% python3 -q
>>> import numpy as np
>>> np.set_printoptions(precision=3, suppress=True, linewidth=140)
>>> K = np.array([[6, 6, 2, 6],
...     [0, 0, 0, 0],
...     [0, 0, 0, 0],
...     [3, 3, 1, 3],
...     [6, 6, 2, 6],
...     [-3, -3, -1, -3],
...     [-9, -9, -3, -9],
...     [-3, -3, -1, -3],
...     [-6, -6, -2, -6],
...     [-9, -9, -3, -9],
...     [-6, -6, -2, -6]])
>>> Uu, sig, VT = np.linalg.svd(K)
>>> np.argmax(sig[:-1] / (sig[1:] + 1e-6)) + 1
np.int64(1)
>>> other = Uu[:, :1] @ np.diag(sig[:1]) @ VT[:1]
>>> np.linalg.matrix_rank(other)
np.int64(1)
>>> np.linalg.matrix_rank(K, rtol=0.05)
np.int64(1)
>>> round(float(np.abs(K - other).max()), 3)
0.0
>>> rng = np.random.default_rng(999)
>>> other = K + rng.integers(-2, 3, (11, 1)) @ rng.integers(-2, 3, (1, 4))
>>> print(other)
[[ 10   2  -2  10]
 [  2  -2  -2   2]
 [ -4   4   4  -4]
 [ -1   7   5  -1]
 [  2  10   6   2]
 [ -1  -5  -3  -1]
 [-13  -5   1 -13]
 [ -1  -5  -3  -1]
 [-10  -2   2 -10]
 [-13  -5   1 -13]
 [-10  -2   2 -10]]
>>> print(np.abs(other - K).sum(axis=1))
[16  8 16 16 16  8 16  8 16 16 16]
>>> Xc = K - K.mean(axis=0)
>>> vecs = np.linalg.svd(Xc)[2][:1]
>>> other = Xc - Xc @ vecs.T @ vecs
>>> (Xc @ vecs.T).std(axis=0)
array([9.102])
>>> np.round(other.std(axis=0), 3) + 0
array([0., 0., 0., 0.])
>>> print(np.cov(Xc @ vecs.T, rowvar=False))
91.12727272727273
>>> np.linalg.norm(other, axis=1).round(6).argmax()
np.int64(0)
>>> theta = np.sort(rng.uniform(-2, 2, 36))
>>> A = np.c_[theta, theta ** 2, theta ** 3] @ np.array([[4, -7, -8, 8, -7, -6, -4, 1],
...     [-3, -2, 1, 5, 7, -6, 3, 1],
...     [-9, 7, 5, 2, -2, 0, 2, 3]])
>>> A
array([[ 38.156, -37.13 , -12.841, -10.2  ,  48.765,  -9.191,   5.085, -17.   ],
       [ 35.247, -34.403, -11.357,  -9.822,  46.716,  -8.571,   5.276, -15.939],
       [ 15.423, -15.486,  -1.584,  -7.198,  31.049,  -3.939,   6.01 ,  -8.529],
       [ 11.851, -11.986,   0.062,  -6.692,  27.695,  -2.992,   5.963,  -7.136],
       [ 10.054, -10.207,   0.864,  -6.427,  25.895,  -2.496,   5.901,  -6.422],
       [  7.95 ,  -8.106,   1.772,  -6.103,  23.659,  -1.892,   5.785,  -5.571],
       [  7.494,  -7.648,   1.963,  -6.03 ,  23.153,  -1.758,   5.753,  -5.384],
       [ -0.094,   0.266,   4.457,  -4.396,  12.115,   0.787,   4.314,  -1.94 ],
       [ -0.257,   0.448,   4.471,  -4.332,  11.736,   0.853,   4.235,  -1.847],
       [ -0.459,   0.676,   4.48 ,  -4.248,  11.24 ,   0.938,   4.127,  -1.728],
       [ -0.852,   1.127,   4.459,  -4.053,  10.15 ,   1.108,   3.873,  -1.479],
       [ -1.625,   2.113,   3.738,  -3.099,   5.849,   1.497,   2.622,  -0.677],
       [ -1.455,   1.982,   2.897,  -2.418,   3.755,   1.411,   1.833,  -0.397],
       [ -1.45 ,   1.977,   2.884,  -2.408,   3.729,   1.408,   1.822,  -0.394],
       [ -1.117,   1.601,   2.125,  -1.828,   2.426,   1.179,   1.253,  -0.255],
       [ -0.948,   1.393,   1.792,  -1.568,   1.949,   1.045,   1.028,  -0.208],
       [ -0.292,   0.479,   0.564,  -0.537,   0.526,   0.391,   0.295,  -0.066],
       [ -0.087,   0.15 ,   0.173,  -0.17 ,   0.154,   0.126,   0.088,  -0.021],
       [  0.198,  -0.366,  -0.41 ,   0.427,  -0.344,  -0.326,  -0.199,   0.055],
       [  0.344,  -0.674,  -0.744,   0.803,  -0.601,  -0.621,  -0.35 ,   0.106],
       [  0.651,  -1.628,  -1.724,   2.125,  -1.262,  -1.694,  -0.736,   0.319],
       [  0.68 ,  -1.845,  -1.937,   2.475,  -1.389,  -1.984,  -0.806,   0.385],
       [  0.688,  -2.043,  -2.129,   2.818,  -1.499,  -2.268,  -0.863,   0.453],
       [  0.38 ,  -2.909,  -2.935,   4.771,  -1.911,  -3.895,  -1.01 ,   0.919],
       [  0.157,  -3.103,  -3.106,   5.418,  -1.991,  -4.432,  -1.003,   1.101],
       [  0.071,  -3.158,  -3.154,   5.633,  -2.013,  -4.61 ,  -0.995,   1.164],
       [ -0.229,  -3.299,  -3.273,   6.294,  -2.069,  -5.155,  -0.956,   1.367],
       [ -1.575,  -3.483,  -3.403,   8.489,  -2.154,  -6.941,  -0.686,   2.126],
       [ -4.158,  -3.127,  -3.037,  11.502,  -2.124,  -9.327,  -0.04 ,   3.354],
       [ -5.737,  -2.72 ,  -2.655,  13.03 ,  -2.077, -10.507,   0.381,   4.047],
       [ -8.255,  -1.911,  -1.92 ,  15.21 ,  -1.991, -12.157,   1.07 ,   5.105],
       [-24.493,   5.248,   4.277,  26.203,  -1.575, -19.967,   5.632,  11.411],
       [-41.504,  14.18 ,  11.759,  35.543,  -1.475, -26.075,  10.414,  17.67 ],
       [-52.775,  20.473,  16.956,  41.183,  -1.556, -29.581,  13.562,  21.736],
       [-57.82 ,  23.356,  19.322,  43.612,  -1.624, -31.055,  14.966,  23.542],
       [-61.803,  25.656,  21.204,  45.495,  -1.689, -32.185,  16.072,  24.963]])
>>> Xc = A - A.mean(axis=0)
>>> Uu, sig, VT = np.linalg.svd(Xc, full_matrices=False)
>>> print(np.round((sig ** 2).sum() ** 2 / (sig ** 4).sum(), 3))
1.431
>>> np.round(Xc.mean(axis=0), 3) + 0
array([0., 0., 0., 0., 0., 0., 0., 0.])
>>> np.linalg.matrix_rank(Xc)
np.int64(3)
>>> np.round(sig ** 2 / (sig ** 2).sum(), 3) + 0
array([0.824, 0.132, 0.044, 0.   , 0.   , 0.   , 0.   , 0.   ])
>>> np.abs(Uu[:, 0]).argmax()
np.int64(35)
>>> print(sig.round(3) + 0)
[189.31   75.623  43.756   0.      0.      0.      0.      0.   ]
>>> VT[0] * np.sign(VT[0, np.abs(VT[0]).argmax()])
array([ 0.647, -0.348, -0.185, -0.444,  0.297,  0.233, -0.076, -0.283])
>>> d = np.linalg.norm(A[:, None] - A[None], axis=-1)
>>> d[:5, :5]
array([[ 0.   ,  4.898, 39.179, 45.644, 48.959],
       [ 4.898,  0.   , 34.287, 40.755, 44.072],
       [39.179, 34.287,  0.   ,  6.486,  9.818],
       [45.644, 40.755,  6.486,  0.   ,  3.333],
       [48.959, 44.072,  9.818,  3.333,  0.   ]])
>>> np.flatnonzero(d[27] < d.mean() / 2)
array([12, 13, 14, 15, 16, 17, 18, 19, 20, 21, 22, 23, 24, 25, 26, 27, 28, 29, 30])
>>> d[27].round(6).argsort(kind="stable")[:4]
array([27, 26, 25, 24])
>>> d.mean(axis=1).argmax()
np.int64(35)
>>> x = np.array([2, 1, 1, 0, -2, 0, 0, 1])
>>> h1 = np.maximum(A @ x, 0)
>>> h1
array([0.   , 0.   , 0.   , 0.   , 0.   , 0.   , 0.   , 0.   , 0.   , 0.   , 0.   , 0.   , 0.   , 0.   , 0.   , 0.   , 0.   , 0.   , 0.36 ,
       0.579, 0.795, 0.741, 0.654, 0.   , 0.   , 0.   , 0.   , 0.   , 0.   , 0.   , 0.   , 0.   , 0.   , 0.   , 0.   , 0.   ])
>>> np.maximum(A @ (3 * x), 0)
array([0.   , 0.   , 0.   , 0.   , 0.   , 0.   , 0.   , 0.   , 0.   , 0.   , 0.   , 0.   , 0.   , 0.   , 0.   , 0.   , 0.   , 0.   , 1.081,
       1.736, 2.384, 2.223, 1.962, 0.   , 0.   , 0.   , 0.   , 0.   , 0.   , 0.   , 0.   , 0.   , 0.   , 0.   , 0.   , 0.   ])
